In [1]: import numpy as np

In [2]: from numpy import linalg as LA

In [3]: np.set_printoptions(precision=2, suppress=True, linewidth=160)

In [4]: tidy = lambda a: np.round(a, 2) + 0

In [5]: F = np.load("sample3.npy")

In [6]: F
Out[6]: 
array([[ 0.4, -0.9, -0.2,  2.3, -0.5,  0.7, -3.4, -0.2],
       [ 0.9, -0.5,  0. ,  1.3, -1. ,  1.3, -0.1, -0.8],
       [-1.3,  0.8, -0.9,  0.2,  1. , -1.5,  0. ,  1.5],
       [ 0.8,  1.2, -0.9,  0.2,  0.2,  1. ,  0.8,  0.4],
       [-0.8, -0.8,  0. , -0.7, -1. ,  0.5, -0.7,  0.3],
       [ 1.3,  1.5, -1. , -0.9,  1.2, -0.9, -0.6, -0.3],
       [ 0.3,  0. ,  0.4,  1.5,  1. ,  0. ,  0.3, -1.1],
       [-2. ,  0.8,  0.5,  0.6,  1.6,  1.6,  1.2,  1.9],
       [ 0.2,  0.5,  0.7, -0.8,  0.6,  0.5,  0.3,  0.7],
       [ 0.1,  1.7,  0.2,  1.1, -1.1, -1. ,  0.5,  0.2],
       [-1.1, -1.6,  1.1, -0.1, -0.2,  0.1, -1.1, -1.4],
       [ 1. ,  0.3, -1.7,  1.3,  0.2, -0.7, -1.3,  0.1],
       [-0.7,  0.3,  0.1,  0.4,  0.2,  0.3, -2.1, -0.7],
       [ 1.8, -3. ,  4.5, -3. , -3. ,  1.2,  4.5, -2.4],
       [-2. ,  0.5,  0.7, -1.6, -1.4, -1.4,  1.4,  1.1],
       [-0.1, -1.4, -0.9,  1. , -0.9,  0. ,  1.1, -0.6],
       [-1.7,  1.6, -0.4, -0.1,  0.6,  0.8,  1.4,  0.4],
       [-0.1,  0.3, -1.2,  0.5, -0.3, -1. , -0.3, -1.7],
       [-0.9, -0.8,  1.8,  0.6,  0.8,  0.6,  0.1, -2. ],
       [-0.4,  1. , -0.1, -0.8,  1.3, -0.7, -0.4, -1.3],
       [ 0.1,  1.3, -0.4,  2.7,  1.5,  0.3,  0.7,  0.9],
       [ 1. , -2.7, -1.2,  2.2,  0. ,  0.1,  1. ,  1.5],
       [-0.9,  0.8,  1.9,  0.1, -0.8,  1. , -0.1,  1.8],
       [-0.5,  0.2, -0.7,  0.1, -0.5,  0.9,  0.7,  0.3],
       [-0.2, -0.4,  2.1, -0.8, -0.7,  1.5,  0. , -0.3],
       [-1.1,  0.5, -0.5,  0.1, -0.9,  0.4, -0.4, -0.3]])

In [7]: proj = F @ LA.solve(F.T @ F, F.T)

In [8]: LA.matrix_rank(np.eye(26) - proj)
Out[8]: np.int64(18)

In [9]: tidy(proj @ F[:, 4])
Out[9]: 
array([-0.5, -1. ,  1. ,  0.2, -1. ,  1.2,  1. ,  1.6,  0.6, -1.1, -0.2,  0.2,  0.2, -3. , -1.4, -0.9,  0.6, -0.3,  0.8,  1.3,  1.5,  0. , -0.8, -0.5, -0.7,
       -0.9])

In [10]: np.trace(proj)
Out[10]: np.float64(8.0)

In [11]: Ac = F - F.mean(axis=1)
ValueError: operands could not be broadcast together with shapes (26,8) (26,) 


In [12]: Ac = F - F.mean(axis=0)

In [13]: Uu, sig, Vt = LA.svd(Ac, full_matrices=False)

In [14]: print(tidy(Vt[0] * np.sign(Vt[0, np.abs(Vt[0]).argmax()])))
[ 0.1  -0.35  0.54 -0.41 -0.35  0.15  0.45 -0.25]

In [15]: np.searchsorted(np.cumsum(sig ** 2) / (sig ** 2).sum(), 0.9) + 1
Out[15]: np.int64(6)

In [16]: (np.sign(Uu[:, 0]) == np.sign(Uu[0, 0])).astype(int)
Out[16]: array([1, 0, 1, 1, 0, 1, 1, 1, 0, 1, 0, 1, 1, 0, 0, 0, 1, 1, 0, 1, 1, 1, 0, 1, 0, 1])

In [17]: print(LA.matrix_rank(Ac))
8

In [18]: print(tidy(sig))
[10.42  7.19  5.82  5.34  4.62  3.89  3.23  2.99]

In [19]: print(tidy((sig ** 2).sum() ** 2 / (sig ** 4).sum()))
4.48

In [20]: np.abs(Vt[0]).argmax()
Out[20]: np.int64(2)

In [21]: print(np.abs(Uu[:, 0]).argmax())
13
